$ python -q
>>> import numpy as np
>>> np.set_printoptions(precision=2, suppress=True, linewidth=160, sign=" ")
>>> data = np.loadtxt("arr.csv", delimiter=",")
>>> print(data)
[[ 0.33  0.33  0.33]
 [ 0.5   0.5   0.  ]
 [ 0.5   0.    0.5 ]]
>>> f, g = data[2], data[0]
>>> print(f @ f)
0.5
>>> pr = (f @ g) / (f @ f) * f
>>> print(pr)
[ 0.33  0.    0.33]
>>> print(np.outer(f, g))
[[ 0.17  0.17  0.17]
 [ 0.    0.    0.  ]
 [ 0.17  0.17  0.17]]
>>> print(data @ data)
[[ 0.44  0.28  0.28]
 [ 0.42  0.42  0.17]
 [ 0.42  0.17  0.42]]
>>> print(round(np.trace(data), 2))
1.33
>>> print(np.linalg.matrix_power(data, 4))
[[ 0.43  0.29  0.29]
 [ 0.43  0.32  0.25]
 [ 0.43  0.25  0.32]]
>>> np.linalg.determinant(data)
Traceback (most recent call last):
  File "<python-input-12>", line 1, in <module>
    np.linalg.determinant(data)
    ^^^^^^^^^^^^^^^^^^^^^
AttributeError: module 'numpy.linalg' has no attribute 'determinant'
>>> print((data + data.T) / 2)
[[ 0.33  0.42  0.42]
 [ 0.42  0.5   0.  ]
 [ 0.42  0.    0.5 ]]
>>> print(np.allclose(data @ data.T, data.T @ data))
False
>>> print(np.round(np.abs(np.linalg.eigvals(data)).max(), 2))
1.0
>>> W1 = np.array([[-6, 3, -2], [-5, 3, 6], [1, -4, -5]])
>>> coef = np.array([0, 2, 0])
>>> act = np.maximum(data @ W1 + coef, 0)
>>> print(np.linalg.matrix_rank(act))
2
>>> print((act > 0).astype(int))
[[ 0  1  0]
 [ 0  1  1]
 [ 0  1  0]]
>>> print(act)
[[ 0.    2.67  0.  ]
 [ 0.    5.    2.  ]
 [ 0.    1.5   0.  ]]
>>> cent = np.array([[0, 0, 0], [1, 3, 3], [3, 2, 0]])
>>> print((act @ cent).round(6).argmax(axis=1))
[ 1  1  1]
